% python3 -q
>>> import numpy as np
>>> from numpy import linalg as LA
>>> np.set_printoptions(precision=2, suppress=True, linewidth=140, floatmode="fixed")
>>> K = np.loadtxt("m.csv", delimiter=",")
>>> K
array([[-1.00,  1.00,  0.00,  0.00,  0.00,  0.00,  0.00,  0.00,  0.00,  0.00,  0.00,  0.00,  0.00],
       [ 0.00, -1.00,  1.00,  0.00,  0.00,  0.00,  0.00,  0.00,  0.00,  0.00,  0.00,  0.00,  0.00],
       [ 0.00,  0.00, -1.00,  1.00,  0.00,  0.00,  0.00,  0.00,  0.00,  0.00,  0.00,  0.00,  0.00],
       [ 0.00,  0.00,  0.00, -1.00,  1.00,  0.00,  0.00,  0.00,  0.00,  0.00,  0.00,  0.00,  0.00],
       [ 0.00,  0.00,  0.00,  0.00, -1.00,  1.00,  0.00,  0.00,  0.00,  0.00,  0.00,  0.00,  0.00],
       [ 0.00,  0.00,  0.00,  0.00,  0.00, -1.00,  1.00,  0.00,  0.00,  0.00,  0.00,  0.00,  0.00],
       [ 0.00,  0.00,  0.00,  0.00,  0.00,  0.00, -1.00,  1.00,  0.00,  0.00,  0.00,  0.00,  0.00],
       [ 0.00,  0.00,  0.00,  0.00,  0.00,  0.00,  0.00, -1.00,  1.00,  0.00,  0.00,  0.00,  0.00],
       [ 0.00,  0.00,  0.00,  0.00,  0.00,  0.00,  0.00,  0.00, -1.00,  1.00,  0.00,  0.00,  0.00],
       [ 0.00,  0.00,  0.00,  0.00,  0.00,  0.00,  0.00,  0.00,  0.00, -1.00,  1.00,  0.00,  0.00],
       [ 0.00,  0.00,  0.00,  0.00,  0.00,  0.00,  0.00,  0.00,  0.00,  0.00, -1.00,  1.00,  0.00],
       [ 0.00,  0.00,  0.00,  0.00,  0.00,  0.00,  0.00,  0.00,  0.00,  0.00,  0.00, -1.00,  1.00],
       [ 0.00,  0.00,  0.00,  0.00,  0.00,  0.00,  0.00,  0.00,  0.00,  0.00,  0.00,  0.00, -1.00]])
>>> # triangular
>>> Y = LA.inv(K)
>>> np.round(LA.cond(K), 2)
np.float64(17.08)
>>> E = np.loadtxt("out18.csv", delimiter=",")
>>> E
array([[ -5.00,   4.00,   3.00,  -4.00,  -2.00,  -3.00,  -3.00,   4.00,  -3.00,   6.00,  -8.00,   0.00],
       [  4.00,   4.00,   1.00,  -4.00,  -1.00,   2.00,  -5.00,  -2.00,  -3.00,  -5.00,  -2.00,  -3.00],
       [  2.00,   1.00,   2.00,  -3.00,  -2.00,  -4.00,   0.00,  -1.00,  -1.00,  -5.00,  -7.00,  -6.00],
       [ -1.00,   5.00,   0.00,  -1.00,   6.00,  -7.00,  -9.00,   0.00,   0.00,   1.00,  -4.00,  -1.00],
       [  3.00,   1.00,   3.00,  -7.00,  -4.00,  -8.00,  -5.00,  -1.00,   0.00,  -2.00,  -6.00,  -4.00],
       [ -6.00,   1.00,   4.00,  -5.00,   6.00,   7.00,  -3.00,  -1.00,  -2.00,  -4.00,  -1.00,  -5.00],
       [ -8.00,   0.00,   0.00,  -5.00,   3.00,   0.00,  -2.00,   4.00,   3.00,   1.00,  -5.00,   0.00],
       [  1.00,   2.00,   4.00,   0.00,   6.00,  -2.00,  -5.00,  -3.00,   1.00,   6.00,   0.00,   3.00],
       [  1.00,   2.00,  -3.00,   3.00,   4.00,   0.00,  -3.00,   1.00,   0.00,   1.00,  -2.00,   3.00],
       [  0.00,   0.00,   0.00,  -4.00,   2.00,  -2.00,   1.00,   1.00,   3.00,  -4.00,  -1.00,  -6.00],
       [  3.00,  -1.00,  -1.00,   1.00,   2.00,  -3.00,  -2.00,   1.00,   1.00,   3.00,   0.00,   3.00],
       [ -1.00,  -2.00,   4.00,  -5.00,  -2.00,   2.00,  -1.00,   1.00,  -2.00,   1.00,  -3.00,   1.00],
       [  3.00,  -4.00,   2.00,   4.00,   3.00,  -5.00,   1.00,   1.00,   4.00,   3.00,  -2.00,   5.00],
       [ -1.00,  -2.00,   4.00,  -5.00,  -3.00,  -2.00,   1.00,   0.00,  -1.00,   1.00,  -6.00,  -2.00],
       [  6.00,  -3.00,   2.00,  -2.00,   0.00,  -1.00,  -4.00,   0.00,  -1.00,   1.00,   1.00,   3.00],
       [  0.00,  -1.00,   6.00,  -4.00,  -5.00,  -7.00,  -1.00,   2.00,  -3.00,   1.00,  -8.00,  -4.00],
       [  3.00,   1.00,   3.00,   1.00,   1.00,   5.00,  -3.00,  -3.00,  -1.00,  -4.00,  -1.00,   2.00],
       [  6.00,   1.00,   3.00,  -6.00,  -4.00,  -5.00,  -2.00,  -3.00,  -1.00,  -3.00,  -3.00,  -6.00],
       [  3.00,  -5.00,   6.00,   0.00,  -1.00,   0.00,   1.00,  -1.00,   1.00,  -2.00,  -1.00,   2.00],
       [  1.00,   3.00,   3.00,  -3.00,   2.00,  -4.00,  -3.00,  -3.00,  -1.00,  -1.00,   1.00,  -6.00],
       [ -7.00,   3.00,   1.00,   1.00,   5.00,  -1.00,  -5.00,   0.00,  -1.00,  -1.00,  -3.00,  -1.00],
       [  6.00,  -6.00,   5.00,  -3.00,   2.00,  -9.00,   2.00,   0.00,   6.00,  -3.00,  -5.00,  -4.00],
       [ -9.00,   3.00,   4.00,   1.00,   6.00,  -1.00,  -4.00,   0.00,   1.00,   2.00,  -7.00,   2.00],
       [  2.00,  -2.00,   5.00,  -2.00,  -2.00,  -5.00,  -3.00,  -2.00,   2.00,  -1.00,  -5.00,   1.00],
       [  0.00,  -2.00,   3.00,  -4.00,  -2.00,  -1.00,  -5.00,   1.00,  -1.00,  -1.00,  -2.00,   2.00],
       [  3.00,  -8.00,   8.00,   0.00,   1.00,  -8.00,   6.00,   3.00,   3.00,   0.00,  -7.00,  -4.00],
       [ -6.00,  -3.00,   0.00,  -2.00,   3.00,  -2.00,   0.00,   4.00,   4.00,  -2.00,  -3.00,  -1.00],
       [  6.00,   2.00,   6.00,  -6.00,  -5.00,  -3.00,  -2.00,   0.00,  -5.00,  -1.00,  -3.00,  -6.00],
       [  0.00,  -5.00,   3.00,  -4.00,   1.00,   3.00,   1.00,   1.00,   1.00,  -5.00,   1.00,  -3.00],
       [ -2.00,  -3.00,   1.00,   1.00,   0.00,  -2.00,   3.00,   2.00,   1.00,   0.00,  -2.00,   0.00],
       [ -7.00,   4.00,   6.00,  -4.00,   1.00,  -4.00,  -4.00,   2.00,  -4.00,   6.00,  -6.00,  -3.00],
       [  1.00,  -3.00,   0.00,  -1.00,   5.00,   3.00,  -2.00,   2.00,   1.00,  -4.00,  -1.00,   0.00],
       [ 11.00,  -4.00,  10.00,  -3.00,  -4.00,  -5.00,  -2.00,  -2.00,  -3.00,   1.00,  -4.00,  -1.00],
       [ -5.00,  -3.00,   3.00,  -1.00,   6.00,   0.00,   2.00,   0.00,   2.00,  -3.00,   2.00,  -6.00],
       [  1.00,   0.00,   5.00,   1.00,   3.00,  -6.00,  -1.00,   1.00,  -3.00,   5.00,  -1.00,  -3.00],
       [ -3.00,   1.00,   3.00,  -1.00,  -2.00,  -5.00,  -1.00,   4.00,  -2.00,   3.00,  -6.00,  -1.00],
       [ -2.00,  -1.00,   9.00,  -4.00,  -1.00,  -4.00,  -4.00,   1.00,  -5.00,   1.00,  -3.00,  -4.00],
       [  4.00,   0.00,  12.00, -10.00,  -5.00,  -9.00,  -6.00,  -2.00,  -6.00,  -2.00,  -6.00, -10.00],
       [ -1.00,   1.00,   4.00,  -1.00,   3.00,   4.00,  -4.00,  -3.00,  -4.00,  -4.00,   1.00,  -3.00],
       [ -4.00,   1.00,   4.00,  -2.00,  -2.00,  -2.00,   3.00,   4.00,  -3.00,   5.00,  -7.00,  -2.00]])
>>> labels = E[:, 0] > np.median(E[:, 0])
>>> f = E[labels].mean(axis=0) - E[~labels].mean(axis=0)
>>> labels.astype(int)
array([0, 1, 1, 0, 1, 0, 0, 1, 1, 0, 1, 0, 1, 0, 1, 0, 1, 1, 1, 1, 0, 1, 0, 1, 0, 1, 0, 1, 0, 0, 0, 1, 1, 0, 1, 0, 0, 1, 0, 0])
>>> ((E - E.mean(axis=0)) @ f > 0).astype(int)
array([0, 1, 1, 0, 1, 0, 0, 1, 0, 0, 1, 0, 1, 0, 1, 1, 1, 1, 1, 1, 0, 1, 0, 1, 1, 1, 0, 1, 0, 0, 0, 0, 1, 0, 1, 0, 0, 1, 0, 0])
>>> cen = E - E.mean(axis=0)
>>> U, sig, vt = LA.svd(cen, full_matrices=False)
>>> np.round(sig ** 2 / (sig ** 2).sum(), 2) + 0
array([0.30, 0.19, 0.16, 0.12, 0.08, 0.06, 0.03, 0.03, 0.01, 0.01, 0.00, 0.00])
>>> sig
array([37.67, 30.30, 28.05, 24.28, 19.15, 16.48, 12.84, 11.06,  8.01,  7.37,  3.32,  1.04])
>>> np.abs(U[:, 0]).argmax()
np.int64(37)
>>> (np.sign(U[:, 0]) == np.sign(U[0, 0])).astype(int)
array([1, 0, 0, 1, 0, 1, 1, 1, 1, 1, 1, 1, 1, 0, 0, 0, 1, 0, 0, 0, 1, 0, 1, 0, 1, 0, 1, 0, 1, 1, 1, 1, 0, 1, 0, 0, 0, 0, 1, 1])
>>> gram = np.cov(E, rowvar=False)
>>> LA.eigvalsh(gram)[::-1]
array([36.38, 23.54, 20.17, 15.11,  9.41,  6.97,  4.23,  3.14,  1.65,  1.39,  0.28,  0.03])
>>> np.argsort(-E.std(axis=0).round(6), kind="stable")
array([ 0,  5,  4, 11,  9,  1,  2,  6,  3, 10,  8,  7])
>>> E.std(axis=0)
array([4.38, 2.99, 2.96, 2.83, 3.39, 3.75, 2.91, 2.09, 2.69, 3.16, 2.78, 3.33])
>>> rng = np.random.default_rng(976)
>>> Y = K + rng.integers(-2, 3, (13, 12)) @ rng.integers(-2, 3, (12, 13))
>>> print(Y)
[[ 11.00 -12.00  -4.00  -1.00 -13.00   3.00  13.00  -3.00   2.00   1.00   1.00  -2.00  17.00]
 [-10.00   9.00   1.00 -10.00  11.00  -6.00   9.00  -3.00  -3.00  -2.00  -2.00   3.00  -3.00]
 [  5.00   4.00  -4.00  -9.00   6.00   2.00   1.00  -2.00   5.00   3.00   6.00  -3.00  -9.00]
 [  0.00   5.00  -8.00  -9.00   7.00   3.00  11.00   7.00  -4.00  -7.00   9.00 -10.00 -14.00]
 [ -4.00   1.00   3.00   2.00  19.00  -1.00   6.00   7.00   2.00   3.00   0.00   3.00   0.00]
 [ -9.00 -10.00  -2.00   4.00 -20.00   7.00   4.00  11.00   5.00   3.00  -9.00 -17.00   5.00]
 [ -7.00   6.00  -4.00  -6.00   8.00   1.00   8.00   0.00   6.00   5.00   2.00   2.00  -2.00]
 [ -6.00  17.00  -4.00 -11.00   8.00  -4.00   4.00   1.00 -11.00 -15.00   1.00  -1.00 -11.00]
 [ -3.00  -5.00   5.00   1.00 -12.00  -1.00   1.00  -2.00   3.00   7.00  -6.00  -1.00  13.00]
 [ -2.00   8.00   0.00   0.00 -11.00   9.00   5.00  13.00  -4.00 -11.00   9.00 -13.00  -4.00]
 [  2.00   6.00   3.00  -9.00  -1.00  -6.00  -1.00  -2.00 -15.00  -9.00  -1.00  -8.00  -9.00]
 [  0.00  -7.00   4.00   2.00  -6.00  -5.00  -3.00   4.00  -6.00   2.00  -6.00 -10.00   2.00]
 [ -2.00  -6.00  -4.00  -2.00   4.00  -8.00   2.00  15.00 -10.00  -6.00  -2.00 -15.00 -13.00]]
>>> np.abs(Y - K).sum(axis=1)
array([ 85.00,  72.00,  59.00,  92.00,  53.00, 106.00,  59.00,  96.00,  60.00,  87.00,  72.00,  55.00,  88.00])
